>>> import numpy as np
>>> np.set_printoptions(suppress=True, linewidth=120)
>>> def tidy(a):
...     return np.round(a, 2) + 0
... 
>>> A = np.load("test8.npy")
>>> print(A)
[[ 1  1 -1 -1 -1 -1  1  1]
 [ 1  1 -1 -1  1  1 -1 -1]
 [ 1 -1  1 -1  1 -1  1 -1]]
>>> print(tidy(np.linalg.norm(A, axis=0)))
[1.73 1.73 1.73 1.73 1.73 1.73 1.73 1.73]
>>> print(tidy(np.linalg.norm(A, "nuc")))
8.49
>>> print(tidy(np.linalg.norm(A[1] - A[0])))
4.0
>>> print(tidy(np.linalg.norm(A) ** 2 / np.linalg.norm(A, 2) ** 2))
3.0
>>> print(tidy(np.linalg.norm(A[1], 1)), tidy(np.linalg.norm(A[1], np.inf)))
8.0 1.0
>>> print(tidy(np.linalg.norm(A, axis=1)))
[2.83 2.83 2.83]
>>> print(np.linalg.norm(A, axis=1).argmax())
0
>>> vec = np.array([0, 1, 3, 1, 0, 2, 1, 3])
>>> a = np.maximum(A @ vec, 0)
>>> print(a)
[0 0 0]
>>> print(tidy(np.tanh(A @ vec)))
[-0.76 -1.   -1.  ]
>>> print(A * (a > 1e-9)[:, None])
[[0 0 0 0 0 0 0 0]
 [0 0 0 0 0 0 0 0]
 [0 0 0 0 0 0 0 0]]
>>> print(np.flatnonzero(a > 1e-9))
[]
>>> u = np.array([2, 0, -1])
>>> print(np.correlate(A[1], A[2], "full"))
[-1  0  1  0 -1  0  1  0  1  0 -1  0  1  0 -1]
>>> print(np.array([np.convolve(row, u, "same") for row in A]))
[[ 2 -3 -3 -1 -1  3  3 -1]
 [ 2 -3 -3  3  3 -3 -3  1]
 [-2  1 -1  1 -1  1 -1 -1]]
>>> mat = np.load("case11.npy")
>>> print(mat)
[[-2  0 -1  1]
 [ 1 -1 -1 -2]
 [ 0 -1 -1  2]
 [-1  1  2  2]]
>>> rng = np.random.default_rng(22289)
>>> A2 = mat + rng.integers(-2, 3, (4, 3)) @ rng.integers(-2, 3, (3, 4))
>>> print(A2)
[[-6  1  0 -7]
 [-3  1  0 -6]
 [-1 -1  0 -7]
 [ 3  5  4  6]]
>>> print(A2 - mat)
[[-4  1  1 -8]
 [-4  2  1 -4]
 [-1  0  1 -9]
 [ 4  4  2  4]]
>>> u, r1 = mat[0], mat[2]
>>> print(u @ r1)
3
>>> p = (u @ r1) / (u @ u) * u
>>> print((r1 - p) @ u)
0.0
>>> print(r1 - p)
[ 1.  -1.  -0.5  1.5]
>>> theta = np.radians(45)
>>> Rm = np.eye(4)
>>> Rm[1, 1] = Rm[0, 0] = np.cos(theta)
>>> Rm[1, 0], Rm[0, 1] = -np.sin(theta), np.sin(theta)
>>> print(tidy(Rm))
[[ 0.71  0.71  0.    0.  ]
 [-0.71  0.71  0.    0.  ]
 [ 0.    0.    1.    0.  ]
 [ 0.    0.    0.    1.  ]]
>>> A2 = mat @ Rm.T
>>> print(np.allclose(mat @ mat.T, A2 @ A2.T))
True
>>> print(tidy(A2))
[[-1.41  1.41 -1.    1.  ]
 [ 0.   -1.41 -1.   -2.  ]
 [-0.71 -0.71 -1.    2.  ]
 [ 0.    1.41  2.    2.  ]]
>>> print(tidy(np.linalg.det(Rm)), tidy(np.trace(Rm)))
1.0 3.41
>>> print(tidy(np.abs(A2 - mat).max(axis=0)))
[1.   1.41 0.   0.  ]
>>> print(np.allclose(np.linalg.norm(mat, axis=1), np.linalg.norm(A2, axis=1)))
True
>>> vec = np.array([-2, -2, 3, -2])
>>> a = np.maximum(mat @ vec, 0)
>>> print(tidy(np.tanh(mat @ vec)))
[-0.76  0.76 -1.    0.96]
>>> print(np.maximum(mat @ (3 * vec), 0))
[0 3 0 6]
>>> print(np.maximum(mat @ vec, 0) - np.maximum(-mat @ vec, 0))
[-1  1 -5  2]
>>> print(a)
[0 1 0 2]
>>> print(mat.T @ a)
[-1  1  3  2]
>>> E = np.load("w.npy")
>>> print(E)
[[0 0 0 0 0 0 0 0]
 [0 0 0 0 0 0 1 0]
 [0 0 0 1 1 1 0 1]
 [0 0 1 0 0 1 0 1]
 [0 0 1 0 0 1 0 1]
 [0 0 1 1 1 0 0 0]
 [0 1 0 0 0 0 0 0]
 [0 0 1 1 1 0 0 0]]
>>> print((np.linalg.matrix_power((E != 0) + (E.T != 0) + np.eye(8), 8) > 0).astype(int))
[[1 0 0 0 0 0 0 0]
 [0 1 0 0 0 0 1 0]
 [0 0 1 1 1 1 0 1]
 [0 0 1 1 1 1 0 1]
 [0 0 1 1 1 1 0 1]
 [0 0 1 1 1 1 0 1]
 [0 1 0 0 0 0 1 0]
 [0 0 1 1 1 1 0 1]]
>>> print(E @ E)
[[0 0 0 0 0 0 0 0]
 [0 1 0 0 0 0 0 0]
 [0 0 4 2 2 2 0 2]
 [0 0 2 3 3 1 0 1]
 [0 0 2 3 3 1 0 1]
 [0 0 2 1 1 3 0 3]
 [0 0 0 0 0 0 1 0]
 [0 0 2 1 1 3 0 3]]
>>> print(np.argsort(-np.linalg.norm(E, axis=0).round(6), kind="stable")[:3])
[2 3 4]
>>> print(np.linalg.matrix_rank(E, rtol=0.1))
5
>>> rk = np.linalg.matrix_rank(E)
>>> print(rk)
5
>>> ns = np.linalg.svd(E)[2][rk:].T
>>> print(np.allclose(E @ ns, 0))
True
>>> u = np.array([0, 8])
>>> print(np.convolve(E[0], u))
[0 0 0 0 0 0 0 0 0]
>>> print(np.array([np.convolve(row, u, "same") for row in E]))
[[0 0 0 0 0 0 0 0]
 [0 0 0 0 0 0 0 8]
 [0 0 0 0 8 8 8 0]
 [0 0 0 8 0 0 8 0]
 [0 0 0 8 0 0 8 0]
 [0 0 0 8 8 8 0 0]
 [0 0 8 0 0 0 0 0]
 [0 0 0 8 8 8 0 0]]
>>> print(np.correlate(E[0], E[6], "full"))
[0 0 0 0 0 0 0 0 0 0 0 0 0 0 0]
>>> print(np.cross(E[0, :3], E[6, :3]))
[0 0 0]
>>> m1 = np.loadtxt("layer15.csv", delimiter=",")
>>> print(m1)
[[5. 0. 0. 4. 4. 4. 0.]
 [0. 5. 4. 0. 0. 0. 4.]
 [0. 4. 5. 0. 0. 0. 4.]
 [4. 0. 0. 5. 4. 4. 0.]
 [4. 0. 0. 4. 5. 4. 0.]
 [4. 0. 0. 4. 4. 5. 0.]
 [0. 4. 4. 0. 0. 0. 5.]]
>>> print(np.linalg.cond(m1) > 100)
False
>>> print(np.argsort(-np.linalg.norm(m1, axis=0).round(6), kind="stable")[:3])
[0 3 4]
>>> print(round(np.log10(np.linalg.cond(m1))))
1
>>> print([round(float(x), 2) for x in np.linalg.svd(m1, compute_uv=False)[:3]])
[17.0, 13.0, 1.0]
>>> print(tidy(np.abs(np.linalg.svd(m1)[2][-1])))
[0.   0.22 0.75 0.03 0.23 0.26 0.52]
>>> print(tidy(np.linalg.norm(m1, 2) / np.linalg.norm(m1)))
0.79
>>> vec = np.ones(7)
>>> for _ in range(7):
...     vec = m1 @ vec
...     vec /= np.linalg.norm(vec)
...     print(round(vec @ m1 @ vec, 2))
... 
15.78
16.18
16.48
16.68
16.8
16.88
16.93
>>> print(tidy(vec))
[0.5  0.08 0.08 0.5  0.5  0.5  0.08]
>>> T = np.stack([m1, 5 * m1, m1[::-1]])
>>> print(T.sum(axis=0))
[[30.  4.  4. 24. 24. 24.  5.]
 [ 4. 30. 24.  4.  4.  5. 24.]
 [ 4. 24. 30.  4.  5.  4. 24.]
 [28.  0.  0. 35. 28. 28.  0.]
 [24.  4.  5. 24. 30. 24.  4.]
 [24.  5.  4. 24. 24. 30.  4.]
 [ 5. 24. 24.  4.  4.  4. 30.]]
>>> print(np.einsum("bij,cij->bc", T, T))
[[  463.  2315.    73.]
 [ 2315. 11575.   365.]
 [   73.   365.   463.]]
>>> print(np.linalg.matrix_rank(T.reshape(3, -1)))
2
>>> print((T @ m1.T).shape)
(3, 7, 7)
>>> U, sigma = np.linalg.svd(m1)
Traceback (most recent call last):
  File "<python-input-81>", line 1, in <module>
    U, sigma = np.linalg.svd(m1)
    ^^^^^^^^
ValueError: too many values to unpack (expected 2)
>>> U, sigma, Vt = np.linalg.svd(m1, full_matrices=False)
>>> print(tidy(np.sqrt((sigma ** 2).sum())), tidy(np.linalg.norm(m1)))
21.52 21.52
>>> print(tidy(sigma))
[17. 13.  1.  1.  1.  1.  1.]
>>> print(np.abs(U[:, 0]).round(6).argmax())
0
>>> print(tidy(np.abs(Vt[0])))
[0.5 0.  0.  0.5 0.5 0.5 0. ]
>>> print(tidy(sigma / sigma[0]))
[1.   0.76 0.06 0.06 0.06 0.06 0.06]
>>> print(tidy(Vt @ Vt.T))
[[1. 0. 0. 0. 0. 0. 0.]
 [0. 1. 0. 0. 0. 0. 0.]
 [0. 0. 1. 0. 0. 0. 0.]
 [0. 0. 0. 1. 0. 0. 0.]
 [0. 0. 0. 0. 1. 0. 0.]
 [0. 0. 0. 0. 0. 1. 0.]
 [0. 0. 0. 0. 0. 0. 1.]]
>>> print(U.shape, sigma.shape, Vt.shape)
(7, 7) (7,) (7, 7)
>>> evals, V = np.linalg.eigh(m1)
>>> print((evals > 1e-8).sum(), (evals < -1e-8).sum())
7 0
>>> print(np.unique(evals.round(6) + 0, return_counts=True)[1])
[5 1 1]
>>> print(tidy(np.linalg.svd(m1, compute_uv=False)))
[17. 13.  1.  1.  1.  1.  1.]
>>> print(tidy(evals))
[ 1.  1.  1.  1.  1. 13. 17.]
>>> J = np.load("x.npy")
>>> print(J)
[[ 7. -4.  0.  4.]
 [-4.  7.  0. -4.]
 [ 0.  0.  3.  0.]
 [ 4. -4.  0.  7.]]
>>> L = np.linalg.cholesky(J)
>>> print(tidy(np.prod(np.diag(L)) ** 2), tidy(np.linalg.det(J)))
405.0 405.0
>>> print(tidy(np.linalg.eigvals(mat)))
[ 2.69+0.j   -2.12+1.11j -2.12-1.11j -0.45+0.j  ]
>>> print(np.kron(np.eye(2, dtype=int), mat))
[[-2  0 -1  1  0  0  0  0]
 [ 1 -1 -1 -2  0  0  0  0]
 [ 0 -1 -1  2  0  0  0  0]
 [-1  1  2  2  0  0  0  0]
 [ 0  0  0  0 -2  0 -1  1]
 [ 0  0  0  0  1 -1 -1 -2]
 [ 0  0  0  0  0 -1 -1  2]
 [ 0  0  0  0 -1  1  2  2]]
>>> print(tidy(np.linalg.det(mat[::-1])))
-7.0
>>> arr = np.loadtxt("block12.csv", delimiter=",")
>>> print(arr)
[[ -3.   0.  -1.  -1.]
 [ -4.   0.  -2.   0.]
 [-12.   0.  -4.  -4.]
 [ -9.   0.  -3.  -3.]
 [ -5.   0.  -2.  -1.]]
>>> u = np.array([-1, -3, 1])
>>> print(np.polyval(u, arr[0]))
[1. 1. 3. 3.]
>>> u = np.array([-6, -8])
>>> print(np.convolve(mat[2], u))
[  0   6  14  -4 -16]
>>> print(np.array([np.convolve(row, u, "same") for row in mat]))
[[ 12  16   6   2]
 [ -6  -2  14  20]
 [  0   6  14  -4]
 [  6   2 -20 -28]]
>>> print(np.polyval(u, mat[2]))
[ -8  -2  -2 -20]
>>> def softmax(z):
...     e = np.exp(z - z.max(axis=-1, keepdims=True))
...     return e / e.sum(axis=-1, keepdims=True)
... 
>>> print(tidy(softmax(arr[4])))
[0.   0.66 0.09 0.24]
>>> print(tidy(softmax(arr[4] + 3)))
[0.   0.66 0.09 0.24]
>>> print(tidy(softmax(10 * arr[4])))
[0. 1. 0. 0.]
>>> S = arr @ arr.T / np.sqrt(4)
>>> print(softmax(S).round(6).argmax(axis=1))
[2 2 2 2 2]
>>> print(tidy(softmax(S)[4] @ arr))
[-12.   0.  -4.  -4.]
